>>> import numpy as np
>>> from numpy import linalg as LA
>>> np.set_printoptions(precision=1, suppress=True, linewidth=100, sign=" ")
>>> W0 = np.array([[-15, -7, -31], [30, 32, -28], [15, 21, -39], [15, 8, 26]])
>>> vec = np.array([1, 2, -2])
>>> a = np.maximum(W0 @ vec, 0)
>>> W0 * (a > 1e-9)[:, None]
array([[-15,  -7, -31],
       [ 30,  32, -28],
       [ 15,  21, -39],
       [  0,   0,   0]])
>>> np.maximum(W0 @ (3 * vec), 0)
array([  99,  450,  405,    0])
>>> np.maximum(W0 @ vec, 0) - np.maximum(-W0 @ vec, 0)
array([ 33, 150, 135, -21])
>>> np.flatnonzero(a > 1e-9)
array([ 0,  1,  2])
>>> arr = np.load("run3.npy")
>>> arr
array([[ 50,  25, -23],
       [ 25,  54, -46],
       [-23, -46,  55]])
>>> ev, vecs = LA.eig(arr)
>>> np.round(np.prod(ev), 1)
np.float64(32659.0)
>>> np.sort(LA.eigvals(arr.T))
array([   8.4,   33. ,  117.6])
>>> np.sort(LA.eigvals(arr @ arr))
array([    70.7,   1091.4,  13818.8])
>>> np.round(np.sort(LA.eigvals(LA.inv(arr))), 1) + 0
array([ 0. ,  0. ,  0.1])
>>> A2 = LA.inv(arr)
>>> round(float(LA.det(arr) * LA.det(A2)), 1)
1.0
>>> LA.inv(A2)
array([[ 50.,  25., -23.],
       [ 25.,  54., -46.],
       [-23., -46.,  55.]])
>>> A2.round(1) + 0
array([[ 0. ,  0. ,  0. ],
       [ 0. ,  0.1,  0.1],
       [ 0. ,  0.1,  0.1]])
>>> (np.abs(A2) > 1e-9).astype(int)
array([[ 1,  1,  1],
       [ 1,  1,  1],
       [ 1,  1,  1]])
>>> mat = np.load("case10.npy")
>>> mat
array([[-1.7,  1.1, -3.5],
       [ 2.8, -2. , -2. ],
       [-2.3, -3.3,  0.1]])
>>> U, sig = LA.svd(mat)
Traceback (most recent call last):
  File "<python-input-24>", line 1, in <module>
    U, sig = LA.svd(mat)
    ^^^^^^
ValueError: too many values to unpack (expected 2)
>>> U, sig, vt = LA.svd(mat, full_matrices=False)
>>> (sig > 1e-8).sum()
np.int64(3)
>>> np.round(U.T @ U, 1) + 0
array([[ 1.,  0.,  0.],
       [ 0.,  1.,  0.],
       [ 0.,  0.,  1.]])
>>> np.allclose(U * sig @ vt, mat)
True
>>> f, v = mat[1], mat[2]
>>> round(float(f @ v), 1)
0.0
>>> p = (f @ v) / (f @ f) * f
>>> round(float((v - p) @ f), 1)
0.0
>>> np.outer(f, v)
array([[-6.4, -9.3,  0.2],
       [ 4.5,  6.5, -0.1],
       [ 4.6,  6.6, -0.1]])
>>> A2 = LA.inv(mat)
>>> np.round(LA.det(mat) * LA.det(A2), 1)
np.float64(1.0)
>>> (np.abs(A2) > 1e-9).astype(int)
array([[ 1,  1,  1],
       [ 1,  1,  1],
       [ 1,  1,  1]])
>>> A2.round(1) + 0
array([[-0.1,  0.2, -0.1],
       [ 0.1, -0.1, -0.2],
       [-0.2, -0.1,  0. ]])
>>> vec = np.array([0, 0, -5])
>>> np.sign((mat @ vec).round(6))
array([ 1.,  1., -1.])
>>> LA.norm(mat @ vec) <= LA.norm(mat, 2) * LA.norm(vec) + 1e-9
np.True_
>>> np.einsum("ij,j->i", mat, vec)
array([17.3, 10.1, -0.4])
>>> mat * vec
array([[-0. ,  0. , 17.3],
       [ 0. , -0. , 10.1],
       [-0. , -0. , -0.4]])
>>> M = np.load("a.npy")
>>> M
array([[ 0, -3, -1],
       [ 0,  0,  6],
       [ 0,  0,  0]])
>>> np.round(np.abs(LA.eigvals(M)).max(), 1)
np.float64(0.0)
>>> U, sig, vt = LA.svd(M)
>>> vecs = vt[:(sig > 1e-8).sum()]
>>> rng = np.random.default_rng(50854)
>>> vec = M[0] + 5 * M[1] + rng.integers(2) * np.eye(3)[1]
>>> vec
array([ 0., -3., 29.])
>>> np.allclose(vecs.T @ vecs @ vec, vec)
True
>>> round(float(LA.norm(vec - vecs.T @ vecs @ vec)), 1)
0.0
>>> np.round(vecs.T @ vecs, 1) + 0
array([[ 0.,  0.,  0.],
       [ 0.,  1.,  0.],
       [ 0.,  0.,  1.]])
>>> data = np.load("layer15.npy")
>>> data.round(1) + 0
array([[ 2.5, -0.9, 21.2,  5.7],
       [ 2.5, -0.9, 20.8,  5.5],
       [ 2.4, -0.8, 20. ,  5.2],
       [ 2.2, -0.7, 18.8,  4.8],
       [ 0.7, -0.1,  8.4,  1.2],
       [ 0.6, -0.1,  8.1,  1.1],
       [-0.2,  0. ,  2.6, -0.3],
       [-0.5, -0.1,  0.1, -0.5],
       [-0.1, -0.1, -0.1, -0.1],
       [ 0.2,  0.1,  0.2,  0.1],
       [ 0.8,  0.5,  0.8,  0.2],
       [ 1. ,  0.7,  1. ,  0.1],
       [ 2.1,  1.7,  1.7, -0.3],
       [ 2.5,  2.2,  1.9, -0.6],
       [ 2.6,  2.3,  1.9, -0.6],
       [ 4.9,  5.3,  1.7, -3.2],
       [ 6.7,  8. ,  0.5, -6. ],
       [ 7.6,  9.6, -0.5, -7.7],
       [ 8.4, 10.9, -1.5, -9.3],
       [ 8.7, 11.5, -1.9, -9.9]])
>>> cen = data - data.mean(axis=0)
>>> vecs = LA.svd(cen)[2][:3]
>>> A2 = cen - cen @ vecs.T @ vecs
>>> LA.norm(A2, axis=1).round(6).argmax()
np.int64(0)
>>> np.diag(vecs.T @ vecs)
array([ 0.7,  0.4,  1. ,  0.9])
>>> np.round(np.cov(cen @ vecs.T, rowvar=False), 1) + 0
array([[ 90. ,   0. ,   0. ],
       [  0. ,  21.8,   0. ],
       [  0. ,   0. ,   0.3]])
>>> np.round(A2.std(axis=0), 1) + 0
array([ 0.,  0.,  0.,  0.])
>>> A2 = np.array([[3, -2, -3], [2, -2, 2], [0, -2, -2]])
>>> LA.matrix_rank(np.vstack([mat, A2.T]))
np.int64(3)
>>> np.round(mat @ A2, 1) + 0
array([[ -2.9,   8.1,  14.2],
       [  4.5,   2.3,  -8.4],
       [-13.4,  11. ,   0. ]])
>>> np.einsum("ij->j", mat)
array([-1.1, -4.2, -5.4])
>>> cov = np.cov(data, rowvar=False)
>>> np.median(data, axis=0)
array([ 2.3,  0.3,  1.7, -0.2])
>>> np.corrcoef(data.T)
array([[ 1. ,  0.9, -0.2, -0.7],
       [ 0.9,  1. , -0.5, -0.9],
       [-0.2, -0.5,  1. ,  0.8],
       [-0.7, -0.9,  0.8,  1. ]])
>>> np.polyfit(data[:, 3], data[:, 1], 1)
array([-0.9,  1.8])
>>> cov
array([[  8.5,  11.3,  -5. ,  -9.9],
       [ 11.3,  17.5, -18.3, -17.9],
       [ -5. , -18.3,  65.3,  29. ],
       [ -9.9, -17.9,  29. ,  20.9]])
>>> z = rng.permutation(4)
>>> z
array([ 2,  3,  0,  1])
>>> A2 = cov[z][:, z]
>>> np.round(np.sort(np.abs(LA.eigvals(A2))), 1) + 0
array([  0. ,   0.3,  21.8,  90. ])
>>> cen = data - data.mean(axis=0)
>>> U, sig, vt = LA.svd(cen, full_matrices=False)
>>> np.abs(U[:, 0]).argmax()
np.int64(0)
>>> (np.sign(U[:, 0]) == np.sign(U[0, 0])).astype(int)
array([ 1,  1,  1,  1,  1,  1,  0,  0,  0,  0,  0,  0,  0,  0,  0,  0,  0,  0,  0,  0])
>>> sig.round(1) + 0
array([ 41.4,  20.4,   2.6,   0. ])
>>> vt[0] * np.sign(vt[0, np.abs(vt[0]).argmax()])
array([-0.2, -0.3,  0.8,  0.5])
>>> J = np.array([[0.8, -1.1, 1.3, -1.4],
...     [0.3, -0.2, -1.1, 0.0],
...     [0.0, -1.2, 1.9, 0.3]])
>>> f = np.array([-3, 5])
>>> np.correlate(J[1], J[0], "full")
array([-0.4,  0.7,  0.9, -1. ,  1.1, -0.9,  0. ])
>>> np.cross(J[1, :3], J[0, :3])
array([-1.5, -1.3, -0.2])
>>> np.polyval(f, J[1])
array([ 4.1,  5.6,  8.3,  5. ])
>>> m1 = np.load("mat.npy")
>>> m1
array([[ 2.,  1.,  0.],
       [ 0.,  2.,  1.],
       [ 0.,  0.,  2.]])
>>> cov = m1.T @ m1
>>> LA.matrix_rank(cov)
np.int64(3)
>>> cov
array([[ 4.,  2.,  0.],
       [ 2.,  5.,  2.],
       [ 0.,  2.,  5.]])
>>> (m1 @ m1.T).shape
(3, 3)
>>> LA.svd(m1, compute_uv=False) ** 2
array([ 7.6,  4.5,  1.9])
>>> f = np.array([3, 3, 0])
>>> A2 = m1 + np.outer(f, np.eye(3)[1])
>>> A2
array([[ 2.,  4.,  0.],
       [ 0.,  5.,  1.],
       [ 0.,  0.,  2.]])
>>> LA.matrix_rank(A2 - A2[0, 0] * np.eye(3))
np.int64(2)
>>> np.sort(LA.eigvals(A2))
array([ 2.,  2.,  5.])
>>> LA.matrix_power(A2 - np.diag(np.diag(A2)), 3)
array([[ 0.,  0.,  0.],
       [ 0.,  0.,  0.],
       [ 0.,  0.,  0.]])
>>> z = rng.permutation(3)
>>> A2 = m1[:, z] * rng.choice([-1, 1], 3)
>>> A2
array([[ 2.,  1.,  0.],
       [ 0.,  2.,  1.],
       [ 0.,  0.,  2.]])
>>> U, _, vt = LA.svd(m1.T @ A2)
>>> z
array([ 0,  1,  2])
>>> np.round(LA.lstsq(m1, A2)[0], 1) + 0
array([[ 1.,  0.,  0.],
       [ 0.,  1.,  0.],
       [ 0.,  0.,  1.]])
>>> X = np.loadtxt("dump.csv", delimiter=",")
>>> X
array([[-0.1,  0.4],
       [-0.4,  1.8]])
>>> A2 = LA.inv(X)
>>> round(LA.slogdet(X)[0], 1)
np.float64(-1.0)
>>> np.round(LA.det(X) * LA.det(A2), 1)
np.float64(1.0)
>>> LA.inv(A2)
array([[-0.1,  0.4],
       [-0.4,  1.8]])
>>> round(float(LA.cond(X)), 1)
178.5
>>> np.round(X @ A2, 1) + 0
array([[ 1.,  0.],
       [ 0.,  1.]])
>>> (np.abs(A2) > 1e-9).astype(int)
array([[ 1,  1],
       [ 1,  1]])
